In [1]: import numpy as np

In [2]: np.set_printoptions(precision=1, suppress=True, linewidth=200, sign=" ")

In [3]: A = np.load("out12.npy")

In [4]: A
Out[4]: 
array([[ 1.3, -0.2, -6. , -1.1],
       [ 3.4,  1.8,  1.2, -2.7],
       [ 2.5,  4.3, -2.3, -3.5],
       [ 3. ,  2. , -1.7, -3.1],
       [ 0. ,  0.7, -4.5, -0.2],
       [ 2.8,  1.7, -2.7, -1.3],
       [ 0.9,  1.4, -6.2, -2.5],
       [ 2. ,  2. , -1.4, -4.6],
       [-0.5,  0.9, -3.7,  0.1],
       [ 1.7,  2.8, -1.1, -3.1],
       [ 2.5,  1.4, -1.4, -1.8],
       [ 2.7,  2.2, -1.3, -3.4],
       [ 1.1,  0.1, -5.9, -1.7],
       [ 3. ,  2.2, -0.9, -2.9],
       [ 5. ,  2.7, -1.6, -1.6],
       [ 2.3,  1.6, -1.4, -1.8],
       [ 0.9,  2.1, -2.6, -3. ]])

In [5]: P = A @ np.linalg.solve(A.T @ A, A.T)

In [6]: np.linalg.matrix_rank(np.eye(17) - P)
Out[6]: np.int64(13)

In [7]: np.round(np.linalg.eigvalsh(P), 1) + 0
Out[7]: array([ 0.,  0.,  0.,  0.,  0.,  0.,  0.,  0.,  0.,  0.,  0.,  0.,  0.,  1.,  1.,  1.,  1.])

In [8]: np.trace(P)
Out[8]: np.float64(4.0)

In [9]: P @ A[:, 3]
Out[9]: array([-1.1, -2.7, -3.5, -3.1, -0.2, -1.3, -2.5, -4.6,  0.1, -3.1, -1.8, -3.4, -1.7, -2.9, -1.6, -1.8, -3. ])

In [10]: np.allclose(P @ P, P)
Out[10]: True

In [11]: M = np.load("mat.npy")

In [12]: M
Out[12]: 
array([[ -1.1,   0.2,   1.7,   1.5],
       [ -0.2,   0.9,  -0.7,  -1.3],
       [  1.8,  -0.3,   0.1,  -0.5],
       [  1.3,   0.9,  -1.7,   1. ],
       [  0.9,   0.8,  -0.6,  -0.2],
       [  0.5,  -1.9,  -1.3,  -0.8],
       [ -0.1,  -0.2,  -1. ,   0.5],
       [ -1.5,  -1. ,   0.9,   0.5],
       [ -0.6,  -1.1,   1.1,  -1. ],
       [  0.1,  -1.2,   0.6,  -2.2],
       [  0.5,   0.2,  -0.6,   1.4],
       [  1.3,   0.5,   0.7,   3. ],
       [  1. ,  -0.2,   0.5,  -1.3],
       [-28. ,  -8. , -18. , -28. ],
       [  1.3,   0.9,   0.1,  -0.9],
       [  0.4,  -2. ,  -0.3,  -0.6],
       [ -2.8,  -1.1,  -0.4,  -0.5],
       [ -0.6,   0.4,  -0.2,   0. ],
       [  0.3,  -1.3,  -0.7,   0.2],
       [ -0.6,  -0.1,  -0.1,   1.3],
       [ -0.5,  -2.2,  -0.2,  -0.7],
       [ -0.9,  -0.7,   2.4,   0.5]])

In [13]: # row 13 dominates

In [14]: Ac = M - M.mean(axis=0)

In [15]: Uu, sigma, vt = np.linalg.svd(Ac, full_matrices=False)

In [16]: np.round(sigma ** 2 / (sigma ** 2).sum(), 1) + 0
Out[16]: array([ 1.,  0.,  0.,  0.])

In [17]: np.searchsorted(np.cumsum(sigma ** 2) / (sigma ** 2).sum(), 0.9) + 1
Out[17]: np.int64(1)

In [18]: vt[0] * np.sign(vt[0, np.abs(vt[0]).argmax()])
Out[18]: array([ 0.6,  0.2,  0.4,  0.6])

In [19]: np.linalg.matrix_rank(Ac)
Out[19]: np.int64(4)

In [20]: (np.sign(Uu[:, 0]) == np.sign(Uu[0, 0])).astype(int)
Out[20]: array([ 1,  1,  1,  1,  1,  1,  1,  1,  1,  1,  1,  1,  1,  0,  1,  1,  0,  1,  1,  1,  1,  1])

In [21]: round(np.linalg.norm(M, 2), 1)
Out[21]: np.float64(44.5)

In [22]: round(float(np.linalg.norm(M[0], 1)), 1), round(float(np.linalg.norm(M[0], np.inf)), 1)
Out[22]: (4.5, 1.7)

In [23]: round(float(np.linalg.norm(M[0] - M[19])), 1)
Out[23]: 1.9

In [24]: np.linalg.norm(M, axis=1).argmax()
Out[24]: np.int64(13)

In [25]: P = M @ np.linalg.solve(M.T @ M, M.T)

In [26]: np.round(np.linalg.eigvalsh(P), 1) + 0
Out[26]: array([ 0.,  0.,  0.,  0.,  0.,  0.,  0.,  0.,  0.,  0.,  0.,  0.,  0.,  0.,  0.,  0.,  0.,  0.,  1.,  1.,  1.,  1.])

In [27]: round(float(np.trace(P)), 1)
Out[27]: 4.0

In [28]: out = M / np.linalg.norm(M, axis=1, keepdims=True)

In [29]: cov = out @ out.T

In [30]: np.argwhere(np.triu(np.abs(cov) > 0.95, 1))
Out[30]: array([[ 4,  7]])

In [31]: (cov - 2 * np.eye(22)).round(6).argmax(axis=1)
Out[31]: array([ 21,  13,  12,  10,  14,  15,  10,  21,   9,   8,  11,  10,   9,  16,   4,  20,  13,  16,   5,  10,  15,   0])

In [32]: out = np.c_[M[:, :1] @ np.array([[0]]), np.array([-1, 2, -3, 1, -1, 1, 1, 3, 1, -2, 2, 2, -2, -2, 3, 3, 3, -1, -1, -1, 1, -3])]

In [33]: out
Out[33]: 
array([[ 0., -1.],
       [ 0.,  2.],
       [ 0., -3.],
       [ 0.,  1.],
       [ 0., -1.],
       [ 0.,  1.],
       [ 0.,  1.],
       [ 0.,  3.],
       [ 0.,  1.],
       [ 0., -2.],
       [ 0.,  2.],
       [ 0.,  2.],
       [ 0., -2.],
       [ 0., -2.],
       [ 0.,  3.],
       [ 0.,  3.],
       [ 0.,  3.],
       [ 0., -1.],
       [ 0., -1.],
       [ 0., -1.],
       [ 0.,  1.],
       [ 0., -3.]])

In [34]: np.linalg.matrix_rank(out)
Out[34]: np.int64(1)

In [35]: np.linalg.lstsq(M, out[:, 0])[0]
Out[35]: array([ 0.,  0.,  0.,  0.])

In [36]: np.linalg.matrix_rank(np.c_[M, out])
Out[36]: np.int64(5)

In [37]: np.linalg.norm(np.linalg.qr(M)[0].T @ out, axis=0) ** 2 / ((out ** 2).sum(axis=0) + 1e-12)
Out[37]: array([ 0. ,  0.2])

In [38]: F = np.array([[7.0, 8.0, 9.0, 5.0],
    ...:     [0.0, -3.0, -6.0, 0.0],
    ...:     [0.0, 3.0, 6.0, 0.0],
    ...:     [-10.0, -11.0, -12.0, -8.0]])

In [39]: # null space of dimension 1

In [40]: Uu, sigma, vt = np.linalg.svd(F)

In [41]: np.argmax(sigma[:-1] / (sigma[1:] + 1e-6)) + 1
Out[41]: np.int64(3)

In [42]: out = Uu[:, :3] @ np.diag(sigma[:3]) @ vt[:3]

In [43]: np.linalg.matrix_rank(F, rtol=0.05)
Out[43]: np.int64(2)

In [44]: np.round(np.abs(F - out).max(), 1)
Out[44]: np.float64(0.0)

In [45]: mat = np.array([[-1.0, 0.0, 0.0], [-2.0, 3.0, -2.0], [-2.0, 4.0, -3.0]])

In [46]: P = np.triu(np.array([[-3, 1, 1], [-2, -2, -2], [-1, -2, 3]]), 1) + np.eye(3)

In [47]: out = P @ mat @ np.linalg.inv(P)

In [48]: P @ mat - mat @ P
Out[48]: 
array([[-4.,  8., -4.],
       [ 4., -6., 14.],
       [ 0.,  2., 10.]])

In [49]: np.linalg.matrix_rank(out)
Out[49]: np.int64(3)

In [50]: np.poly(out)
Out[50]: array([ 1.,  1., -1., -1.])

In [51]: np.trace(out), np.trace(mat)
Out[51]: (np.float64(-1.0), np.float64(-1.0))
